% python3 -q
>>> import numpy as np
>>> from numpy import linalg as LA
>>> np.set_printoptions(precision=2, suppress=True, linewidth=140)
>>> K = np.load("block0.npy")
>>> K
array([[  0.23,   5.98,  -0.22,   5.75,  -6.67,   0.82,   0.29,   1.5 ,   0.47,  -1.1 ,  12.88,   0.21,  -1.02],
       [  1.36,   1.42,   0.65,  -4.99,  -7.54,  -2.41,  -2.49,   3.27,  -0.17,  -1.5 ,  45.26,  -0.16,   1.6 ],
       [  0.14,  20.53,   0.99,  -1.03, -12.4 ,  -5.71,   5.29,  -3.75,  -0.03,   1.41, -17.22,  -0.23,   2.01],
       [  0.15,  -6.36,   0.33,  10.1 ,  -8.6 ,  -6.83,   1.44,   0.51,   0.05,   4.51,  -4.32,   0.25,  -0.86],
       [  0.7 , -22.21,  -0.23,  16.83,   5.6 ,   1.75,   0.9 ,  -0.52,  -1.22,  -0.46,  35.54,  -0.29,  -0.48],
       [ -0.47,  24.19,  -0.04,  -3.34,  -0.15,   9.17,   0.25,  -3.02,  -0.31,   0.94,  11.21,  -0.04,  -0.36],
       [ -0.82,   1.93,   0.38,   6.17,   0.93,  -4.47,   0.82,   0.62,   0.38,  -1.7 ,  28.4 ,  -0.18,   1.21],
       [  1.75, -34.89,  -0.35,  -5.45,  -0.88,  -0.92,  -1.12,   0.14,   0.2 ,  -1.86,  17.51,  -0.2 ,  -1.99],
       [ -0.14,  -6.23,   0.12,   1.11,  -3.98,  -3.3 ,  -4.54,   0.01,  -0.59,   0.74, -14.53,  -0.23,  -1.8 ],
       [ -0.7 ,  -3.2 ,   0.59,   4.19,   4.19,  -1.61,  -5.87,  -3.87,   0.44,  -4.16,   0.77,   0.06,  -1.09],
       [ -0.87,   5.45,   0.07,  -3.31,   4.8 ,  -1.11,  -0.03,   1.33,  -0.02,   0.19,  17.2 ,   0.38,   0.06],
       [  1.  ,   2.76,   0.61,  -6.28,  -6.91,   2.32,   2.34,   1.79,   0.56,   1.12,   5.65,   0.54,  -0.61],
       [ -0.14,  -6.71,  -0.4 ,   0.49,  -6.77,   3.88,  -3.74,  -0.92,  -0.18,   0.46,  -3.21,  -0.01,   2.31],
       [  0.8 ,   9.18,  -0.65,   3.01,   7.73,   6.04,  -5.3 ,  -1.04,   0.2 ,   1.46,  59.54,  -0.28,  -1.55],
       [ -0.1 , -15.28,   0.34,  -9.76,   4.25,  -5.76,   2.61,  -0.96,   0.2 ,  -0.18,  15.21,  -0.47,  -0.41],
       [ -0.05,  26.23,   0.69,  -1.16,  14.61,  -4.38,  -1.13,   2.89,   0.2 ,  -1.81, -27.47,   0.25,  -0.85],
       [  0.64,  34.61,  -0.14,   8.25,  -2.25,   1.42,  -2.29,   1.47,  -0.72,  -1.36,  23.44,   0.33,   1.78],
       [  0.27,  20.34,  -0.48,   7.37, -11.27,  -2.61,   1.29,  -1.92,  -0.39,  -1.47,  -0.45,   0.14,   0.3 ],
       [  0.38,  11.69,   0.25, -11.35,   8.97,  -0.69,   3.8 ,   2.66,   0.87,   0.47,  -9.82,   0.  ,  -0.81],
       [  0.37,   4.9 ,  -0.41,   7.72,  -1.93,  -2.25,  -6.66,  -2.  ,  -0.43,  -0.59, -40.51,  -0.22,  -1.09],
       [ -0.23,  12.79,  -0.17,   3.96,   1.67,  -0.02,   4.7 ,   0.07,   0.49,  -0.12,  -4.94,  -0.15,  -0.62],
       [  0.33,  -4.47,  -0.01,  12.13,  -2.7 ,  -3.17,   6.29,   1.94,   0.57,   0.75,  -8.95,  -0.26,  -0.38],
       [ -0.02,  29.86,   0.14,  -4.5 ,   8.52,  -0.75,  -0.35,   2.56,  -1.08,   0.24,  17.33,  -0.44,   0.29],
       [  0.03,  -0.99,   0.54,  -7.07,  -2.9 ,  -1.03,  -4.45,  -2.64,  -0.81,  -1.1 ,  11.42,   0.23,  -2.99],
       [  1.07,  10.19,  -0.28,  11.13,  -5.99,   2.91,  -5.97,   3.58,   0.  ,   0.36, -28.14,  -0.87,  -0.61],
       [ -0.36,   9.2 ,  -0.52,  12.23,   1.62,  -3.12,   2.74,  -1.89,  -0.17,   0.26,   4.07,  -0.12,  -1.42],
       [ -0.12, -23.83,   0.3 ,   0.38,   0.11,   0.14,  -1.95,   2.41,  -0.04,   1.14, -29.46,   0.4 ,  -0.01],
       [  1.28,   1.84,   0.16,   2.72,   8.66,  -1.27,  -6.88,   2.57,   0.18,   0.75, -11.  ,   0.36,  -0.48],
       [  1.32, -17.17,   0.2 ,  11.38, -11.57,   3.92,  -5.54,   0.43,   0.95,   1.04,  -6.58,  -0.39,   0.35],
       [ -0.06, -21.77,  -0.03,   1.17,   4.39,   4.72,  -2.12,  -0.53,   0.31,  -0.91,  43.59,   0.23,  -1.07],
       [ -1.23,  15.92,   0.23,   1.18,   2.21,   2.23,  17.41,  -0.03,   0.18,  -0.88, -34.04,   0.35,   0.83],
       [ -1.69, -22.55,   0.09,  -1.92,   2.58,  -0.17,  -8.27,  -2.14,   0.72,  -0.61, -23.2 ,   0.13,  -0.92],
       [ -0.03,  19.19,  -0.25,  11.16,   6.61,   2.14,  -5.65,   1.75,   0.14,   1.32,  27.08,  -0.03,   0.61],
       [  0.43, -10.54,  -0.21,  -0.58,  -8.64,  -2.21,   4.5 ,   0.11,   0.34,  -1.94,   8.91,   0.49,  -0.62],
       [  1.12,   5.8 ,  -0.17,  -3.58,  -9.51,   6.92,  -2.17,  -1.68,  -0.18,  -1.01, -35.13,  -0.51,  -0.83],
       [ -0.04,  -3.06,  -0.47,   4.46,   0.46,  -0.2 ,  -0.48,  -2.63,  -0.34,   0.09, -25.48,  -0.13,  -0.74],
       [  1.06,   1.5 ,  -0.02,   1.91,   6.49,  -5.28,  -3.53,  -2.38,   0.73,  -1.03,  21.34,  -0.07,  -1.01],
       [ -0.83,   1.07,  -0.17,  -6.31,   0.6 ,  -0.03,  -6.73,   5.23,  -1.16,   2.46,  -3.09,  -0.52,  -0.1 ],
       [  1.84,  -1.79,  -0.01,   2.15,  -1.35,  -0.31,  -1.15,   2.64,  -0.06,  -2.99,  -5.3 ,  -0.21,   0.07],
       [  1.06, -10.13,   0.62,   4.33,  -8.81,  -0.38,   3.47,  -2.05,  -0.89,  -1.06,  17.4 ,   0.03,   1.98],
       [  0.61, -11.  ,   0.37, -17.56,   6.88,  -8.36,   2.15,  -4.11,  -0.32,   1.96,  -1.03,  -0.06,  -0.33],
       [ -0.55,   7.43,   0.02,  10.83,   1.7 ,  -1.29,   0.33,  -3.75,  -0.36,  -0.77,  -3.91,  -0.03,  -0.76],
       [  1.45,  -4.79,   0.08,  -2.02,  13.66,  -1.36,   3.51,  -1.77,  -0.38,  -2.63,  -0.29,  -0.23,  -1.34],
       [  0.13,  -0.59,   0.49,   7.41,  -7.56,   8.18,  -3.74,   2.13,   0.6 ,   0.62, -10.97,  -0.02,  -1.52]])
>>> W = np.array([[8, 8, 6, 2],
...     [1, 1, 7, 1],
...     [4, 5, 3, 5],
...     [9, 8, 8, 1],
...     [9, 2, 7, 6],
...     [9, 0, 6, 6],
...     [7, 4, 4, 5],
...     [1, 9, 4, 9],
...     [4, 9, 8, 0],
...     [7, 0, 9, 1],
...     [8, 7, 6, 1],
...     [1, 8, 1, 9],
...     [2, 3, 5, 6]])
>>> c = np.array([2, 3, 2, 1])
>>> hid = np.maximum(K @ W + c, 0)
>>> LA.matrix_rank(hid)
np.int64(4)
>>> Z = np.array([[3, -1], [3, 3], [-3, 3], [2, 3]])
>>> W @ Z
array([[ 34,  40],
       [-13,  26],
       [ 28,  35],
       [ 29,  42],
       [ 24,  36],
       [ 21,  27],
       [ 31,  32],
       [ 36,  65],
       [ 15,  47],
       [ -4,  23],
       [ 29,  34],
       [ 42,  53],
       [ 12,  40]])
